% ipython --no-banner

In [1]: import numpy as np

In [2]: np.set_printoptions(precision=3, suppress=True, linewidth=160)

In [3]: A2 = np.array([[2, 4], [9, 1]])

In [4]: K = np.kron(np.eye(2, dtype=int), A2)

In [5]: K
Out[5]: 
array([[2, 4, 0, 0],
       [9, 1, 0, 0],
       [0, 0, 2, 4],
       [0, 0, 9, 1]])

In [6]: # 2 groups of indices that never mix

In [7]: A2 = np.array([[2, -2], [2, 3], [-2, -3], [0, 2]])

In [8]: np.einsum("ij->j", K)
Out[8]: array([11,  5, 11,  5])

In [9]: np.vstack([K, A2.T]).shape
Out[9]: (6, 4)

In [10]: np.linalg.matrix_rank(np.vstack([K, A2.T]))
Out[10]: np.int64(4)

In [11]: np.einsum("ij,ij->", K, A2)
ValueError: operands could not be broadcast together with remapped shapes [original->remapped]: (4,4)->(4,4) (4,2)->(4,2) 


In [12]: A2 @ K
ValueError: matmul: Input operand 1 has a mismatch in its core dimension 0, with gufunc signature (n?,k),(k,m?)->(n?,m?) (size 4 is different from 2)


In [13]: A2.T @ K.T
Out[13]: 
array([[ 12,  20,  -4, -18],
       [  8, -15,   2, -25]])

In [14]: np.einsum("ik,kj->ij", K, A2)
Out[14]: 
array([[ 12,   8],
       [ 20, -15],
       [ -4,   2],
       [-18, -25]])

In [15]: f, v = K[1], K[0]

In [16]: f @ f
Out[16]: np.int64(82)

In [17]: pr = (f @ v) / (f @ f) * f

In [18]: pr
Out[18]: array([2.415, 0.268, 0.   , 0.   ])

In [19]: round(float((v - pr) @ f), 3)
Out[19]: -0.0

In [20]: np.outer(f, v)
Out[20]: 
array([[18, 36,  0,  0],
       [ 2,  4,  0,  0],
       [ 0,  0,  0,  0],
       [ 0,  0,  0,  0]])

In [21]: np.linalg.matrix_rank(np.outer(f, v))
Out[21]: np.int64(1)

In [22]: round(np.linalg.norm(f + v) ** 2 + np.linalg.norm(f - v) ** 2, 3)
Out[22]: np.float64(204.0)

In [23]: v - pr
Out[23]: array([-0.415,  3.732,  0.   ,  0.   ])

In [24]: data = np.loadtxt("sample6.csv", delimiter=",")

In [25]: data
Out[25]: 
array([[ 2.966,  3.982,  4.056,  3.984],
       [-3.008, -1.99 , -4.963, -1.994],
       [ 3.979,  4.033,  5.967,  4.01 ]])

In [26]: Uu, sigma, Vh = np.linalg.svd(data)

In [27]: sigma
Out[27]: array([13.366,  1.931,  0.016])

In [28]: A2 = Uu[:, :2] @ np.diag(sigma[:2]) @ Vh[:2]

In [29]: round(float(np.abs(data - A2).max()), 3)
Out[29]: 0.008

In [30]: round(np.linalg.norm(data - A2) / np.linalg.norm(data), 3)
Out[30]: np.float64(0.001)

In [31]: np.linalg.matrix_rank(data, rtol=0.05)
Out[31]: np.int64(2)

In [32]: A2
Out[32]: 
array([[ 2.969,  3.987,  4.054,  3.979],
       [-3.011, -1.994, -4.961, -1.989],
       [ 3.974,  4.026,  5.97 ,  4.018]])

In [33]: np.linalg.matrix_rank(A2)
Out[33]: np.int64(2)

In [34]: np.round(np.linalg.norm(data - A2, 2), 3), round(sigma[2], 3)
Out[34]: (np.float64(0.016), np.float64(0.016))

In [35]: round(np.linalg.det(K[::-1]), 3)
Out[35]: np.float64(1156.0)

In [36]: np.linalg.eigvals(K)
Out[36]: array([ 7.521, -4.521,  7.521, -4.521])

In [37]: np.round(np.linalg.det(2 * K), 3), round(np.linalg.det(K), 3)
Out[37]: (np.float64(18496.0), np.float64(1156.0))

In [38]: np.kron(np.eye(2, dtype=int), K)
Out[38]: 
array([[2, 4, 0, 0, 0, 0, 0, 0],
       [9, 1, 0, 0, 0, 0, 0, 0],
       [0, 0, 2, 4, 0, 0, 0, 0],
       [0, 0, 9, 1, 0, 0, 0, 0],
       [0, 0, 0, 0, 2, 4, 0, 0],
       [0, 0, 0, 0, 9, 1, 0, 0],
       [0, 0, 0, 0, 0, 0, 2, 4],
       [0, 0, 0, 0, 0, 0, 9, 1]])

In [39]: np.einsum("ii->", K)
Out[39]: np.int64(6)

In [40]: np.poly(K)
Out[40]: array([   1.,   -6.,  -59.,  204., 1156.])

In [41]: round(float(np.linalg.det(K.T)), 3)
Out[41]: 1156.0
